>>> import numpy as np
>>> from numpy import linalg as LA
>>> np.set_printoptions(suppress=True, linewidth=120)
>>> arr = np.loadtxt("m.csv", delimiter=",")
>>> arr
array([[3., 3., 5.],
       [0., 1., 2.],
       [3., 5., 9.]])
>>> arr[1] @ arr[0]
np.float64(13.0)
>>> round(LA.norm(arr, 1), 2), round(float(LA.norm(arr, np.inf)), 2)
(np.float64(16.0), 17.0)
>>> np.round(LA.norm(arr[1] - arr[0]), 2)
np.float64(4.69)
>>> np.round(LA.norm(arr, axis=0), 2)
array([ 4.24,  5.92, 10.49])
>>> r0, v = arr[1], arr[2]
>>> r0 @ v
np.float64(23.0)
>>> p = (r0 @ v) / (r0 @ r0) * r0
>>> p
array([0. , 4.6, 9.2])
>>> rng = np.random.default_rng(19324)
>>> B = arr + rng.integers(-2, 3, (3, 2)) @ rng.integers(-2, 3, (2, 3))
>>> B
array([[-1.,  5.,  5.],
       [ 3., -1.,  1.],
       [ 9.,  3., 11.]])
>>> LA.matrix_rank(B - arr, tol=1e-8)
np.int64(2)
>>> B - arr
array([[-4.,  2.,  0.],
       [ 3., -2., -1.],
       [ 6., -2.,  2.]])
>>> W = np.array([[-3, 0, 2, 3], [3, 0, -3, 0], [-2, -2, 0, -1]])
>>> beta = np.array([-2, -4, -3, -4])
>>> H = np.maximum(B @ W + beta, 0)
>>> np.round((H > 0).mean(axis=0), 2)
array([0.33, 0.  , 0.67, 0.67])
>>> cent = np.array([[1, 1], [0, 2], [3, 1], [3, 0]])
>>> W @ cent
array([[12, -1],
       [-6,  0],
       [-5, -6]])
>>> W0 = np.load("w.npy")
>>> W0
array([[ 4,  4,  4],
       [ 4,  8,  8],
       [ 4,  8, 12]])
>>> round(LA.norm(W0[2], 1), 2), round(float(LA.norm(W0[2], np.inf)), 2)
(np.float64(24.0), 12.0)
>>> np.round(LA.norm(W0, axis=1), 2)
array([ 6.93, 12.  , 14.97])
>>> LA.norm(W0, axis=1).argmax()
np.int64(2)
>>> round(float(LA.norm(W0, 2)), 2)
20.2
>>> round(LA.norm(W0, 1), 2), round(float(LA.norm(W0, np.inf)), 2)
(np.float64(24.0), 24.0)
>>> W0[2] @ W0[1]
np.int64(176)
>>> np.round(LA.norm(W0, axis=0), 2)
array([ 6.93, 12.  , 14.97])
>>> B = W0 / np.sqrt((W0 ** 2).mean(axis=1, keepdims=True))
>>> LA.matrix_rank(W0 - W0.mean(axis=1, keepdims=True))
np.int64(2)
>>> np.round(LA.norm(B, axis=1), 2)
array([1.73, 1.73, 1.73])
>>> LA.matrix_rank(B) == LA.matrix_rank(W0)
np.True_
>>> feats = np.loadtxt("data.csv", delimiter=",")
>>> feats
array([[3., 0., 0., 0.],
       [0., 0., 3., 2.],
       [0., 0., 3., 2.],
       [2., 1., 1., 0.]])
>>> # looks like rank 3
>>> assert feats == feats.T
Traceback (most recent call last):
  File "<python-input-40>", line 1, in <module>
    assert feats == feats.T
           ^^^^^^^^^^^^^^^^
ValueError: The truth value of an array with more than one element is ambiguous. Use a.any() or a.all()
>>> (feats - feats.T) / 2
array([[ 0. ,  0. ,  0. , -1. ],
       [ 0. ,  0. ,  1.5,  0.5],
       [ 0. , -1.5,  0. ,  0.5],
       [ 1. , -0.5, -0.5,  0. ]])
>>> np.allclose(feats, feats.T)
False
>>> LA.determinant(feats)
Traceback (most recent call last):
  File "<python-input-43>", line 1, in <module>
    LA.determinant(feats)
    ^^^^^^^^^^^^^^
AttributeError: module 'numpy.linalg' has no attribute 'determinant'
>>> round(np.abs(LA.eigvals(feats)).max(), 2)
np.float64(4.0)
>>> W = np.array([[0, 1, 1, 1], [2, -1, -1, 1], [0, 0, 0, -1], [-1, 1, 1, 0]])
>>> beta = np.array([4, 0, 4, 0])
>>> H = np.maximum(feats @ W + beta, 0)
>>> LA.matrix_rank(H)
np.int64(3)
>>> (H > 0).astype(int)
array([[1, 1, 1, 1],
       [1, 1, 1, 0],
       [1, 1, 1, 0],
       [1, 1, 1, 1]])
>>> cent = np.array([[3, -5], [4, 3], [2, -1], [5, -3]])
>>> H @ cent
array([[ 53., -27.],
       [ 26., -10.],
       [ 26., -10.],
       [ 42., -38.]])
>>> U, s, VT = LA.svd(feats)
>>> V = VT[:(s > 1e-8).sum()]
>>> x0 = feats[0] + 4 * feats[2] + rng.integers(2) * np.eye(4)[0]
>>> x0
array([ 3.,  0., 12.,  8.])
>>> round(LA.norm(x0 - V.T @ V @ x0), 2)
np.float64(0.0)
>>> LA.matrix_rank(np.vstack([feats, x0]))
np.int64(3)
>>> np.round(np.diag(V.T @ V), 2)
array([1.  , 0.76, 0.76, 0.47])
>>> B = np.array([[9, 0], [8, 3]])
>>> cent = np.kron(B, feats)
>>> LA.matrix_rank(cent)
np.int64(6)
>>> cent
array([[27.,  0.,  0.,  0.,  0.,  0.,  0.,  0.],
       [ 0.,  0., 27., 18.,  0.,  0.,  0.,  0.],
       [ 0.,  0., 27., 18.,  0.,  0.,  0.,  0.],
       [18.,  9.,  9.,  0.,  0.,  0.,  0.,  0.],
       [24.,  0.,  0.,  0.,  9.,  0.,  0.,  0.],
       [ 0.,  0., 24., 16.,  0.,  0.,  9.,  6.],
       [ 0.,  0., 24., 16.,  0.,  0.,  9.,  6.],
       [16.,  8.,  8.,  0.,  6.,  3.,  3.,  0.]])
>>> cent.shape
(8, 8)
>>> E = np.load("dump.npy")
>>> E
array([[-2, -1,  2, -2],
       [ 0, -1, -1,  2],
       [-1,  1,  2,  2]])
>>> B = np.array([[-2, 1], [-1, -2], [2, -2], [2, 2]])
>>> B.T @ E.T
array([[ 5,  3,  9],
       [-8,  8, -3]])
>>> B @ E
Traceback (most recent call last):
  File "<python-input-68>", line 1, in <module>
    B @ E
    ~~^~~
ValueError: matmul: Input operand 1 has a mismatch in its core dimension 0, with gufunc signature (n?,k),(k,m?)->(n?,m?) (size 3 is different from 2)
>>> np.einsum("ij->j", E)
array([-3, -1,  3,  2])
>>> np.einsum("ik,kj->ij", E, B)
array([[ 5, -8],
       [ 3,  8],
       [ 9, -3]])
>>> LA.matrix_rank(E @ B)
np.int64(2)
>>> def softmax(z):
...     e = np.exp(z - z.max(axis=-1, keepdims=True))
...     return e / e.sum(axis=-1, keepdims=True)
... 
>>> np.round(softmax(10 * E[2]), 2) + 0
array([0. , 0. , 0.5, 0.5])
>>> np.round(softmax(E[2] + 5), 2)
array([0.02, 0.15, 0.41, 0.41])
>>> att = E @ E.T / np.sqrt(4)
>>> np.round(softmax(att), 2) + 0
array([[1.  , 0.  , 0.  ],
       [0.  , 0.92, 0.08],
       [0.01, 0.01, 0.98]])
>>> np.unravel_index(np.abs(E).argmax(), E.shape)
(np.int64(0), np.int64(0))
>>> E[:, 4]
Traceback (most recent call last):
  File "<python-input-78>", line 1, in <module>
    E[:, 4]
    ~^^^^^^
IndexError: index 4 is out of bounds for axis 1 with size 4
>>> round(LA.norm(E), 2)
np.float64(5.39)
>>> np.zeros(3, 4)
Traceback (most recent call last):
  File "<python-input-80>", line 1, in <module>
    np.zeros(3, 4)
    ~~~~~~~~^^^^^^
TypeError: Cannot interpret '4' as a data type
>>> LA.rank(E)
Traceback (most recent call last):
  File "<python-input-81>", line 1, in <module>
    LA.rank(E)
    ^^^^^^^
AttributeError: module 'numpy.linalg' has no attribute 'rank'
>>> E[3]
Traceback (most recent call last):
  File "<python-input-82>", line 1, in <module>
    E[3]
    ~^^^
IndexError: index 3 is out of bounds for axis 0 with size 3
>>> np.abs(E).max()
np.int64(2)
>>> np.round(LA.norm(E, axis=0), 2)
array([2.24, 1.73, 3.  , 3.46])
>>> round(float(LA.norm(E[0], 1)), 2), round(LA.norm(E[0], np.inf), 2)
(7.0, np.float64(2.0))
>>> round(LA.norm(E, 2), 2)
np.float64(3.95)
>>> np.round(LA.norm(E) ** 2 / LA.norm(E, 2) ** 2, 2)
np.float64(1.85)
>>> np.round(LA.norm(E[0] - E[2]), 2)
np.float64(4.58)
>>> s = 3 * 0.9 ** np.arange(3)
>>> q, _ = LA.qr(np.array([[2.1, -1.1, 0.1], [0.6, 0.2, 0.6], [1.0, -2.6, 0.6]]))
>>> mat = rng.normal(size=(21, 3)) * s @ q
>>> mat.round(2)
array([[-3.88, -4.06,  7.02],
       [ 2.14,  0.93,  0.34],
       [-1.29,  0.12,  2.99],
       [ 3.34,  2.01, -3.25],
       [ 2.24,  0.58,  0.59],
       [ 4.33, -2.04,  3.31],
       [-3.64, -5.58, -1.36],
       [-1.43,  3.91, -1.68],
       [ 0.72, -1.35, -1.63],
       [ 0.7 ,  1.9 , -1.06],
       [ 6.33, -0.83, -0.88],
       [ 0.49, -0.9 ,  6.47],
       [ 2.7 ,  2.06,  2.39],
       [-1.64,  2.77,  1.47],
       [ 0.33, -1.04, -0.85],
       [ 4.49, -1.42,  0.65],
       [ 0.26,  0.72,  3.21],
       [ 3.75,  0.15, -0.46],
       [ 0.13, -0.07, -5.29],
       [ 3.92,  0.11,  2.69],
       [ 0.02, -3.75, -0.16]])
>>> x0 = np.array([5, 0, -5])
>>> rhs = mat @ x0
>>> np.round(LA.pinv(mat) @ mat, 2) + 0
array([[1., 0., 0.],
       [0., 1., 0.],
       [0., 0., 1.]])
>>> rhs = rhs + 0.1 * rng.normal(size=21)
>>> rhs.round(2)
array([-54.53,   9.05, -21.51,  32.98,   8.32,   5.09, -11.38,   1.36,  11.83,   8.81,  36.05, -29.95,   1.65, -15.71,
         5.9 ,  19.06, -14.51,  20.97,  27.18,   6.16,   0.86])
>>> beta, *_ = LA.lstsq(mat, rhs)
>>> beta.round(2)
array([ 5.  ,  0.01, -5.  ])
>>> G = np.cov(mat, rowvar=False)
>>> np.round(np.corrcoef(mat[:, 1], mat[:, 0])[0, 1], 2)
np.float64(0.23)
>>> np.argsort(-mat.std(axis=0).round(6), kind="stable")
array([2, 0, 1])
>>> G.shape
(3, 3)
>>> cent = mat[[5, 15]].astype(float)
>>> for _ in range(6):
...     z = LA.norm(mat[:, None] - cent, axis=-1).argmin(axis=1)
...     cent = np.array([mat[z == j].mean(axis=0) for j in range(2)])
... 
>>> z
array([0, 1, 0, 1, 1, 0, 1, 1, 1, 1, 1, 0, 1, 1, 1, 1, 0, 1, 1, 0, 1])
>>> np.abs(cent[1] - cent[0]).argmax()
np.int64(2)
>>> cent.round(2)
array([[ 0.64, -1.01,  4.28],
       [ 1.34,  0.02, -0.75]])
>>> dist = LA.norm(mat[:, None] - mat[None], axis=-1)
>>> dist.mean(axis=1).argmax()
np.int64(0)
>>> np.unravel_index(dist.round(6).argmax(), dist.shape)
(np.int64(0), np.int64(3))
>>> proj = mat @ LA.solve(mat.T @ mat, mat.T)
>>> np.round(proj @ mat[:, 1], 2)
array([-4.06,  0.93,  0.12,  2.01,  0.58, -2.04, -5.58,  3.91, -1.35,  1.9 , -0.83, -0.9 ,  2.06,  2.77, -1.04, -1.42,
        0.72,  0.15, -0.07,  0.11, -3.75])
>>> np.round(np.diag(proj), 2)
array([0.4 , 0.03, 0.06, 0.13, 0.03, 0.21, 0.38, 0.17, 0.05, 0.04, 0.26, 0.23, 0.12, 0.13, 0.02, 0.15, 0.07, 0.08,
       0.16, 0.13, 0.14])
>>> LA.matrix_rank(np.eye(21) - proj)
np.int64(18)
>>> round(np.trace(proj), 2)
np.float64(3.0)
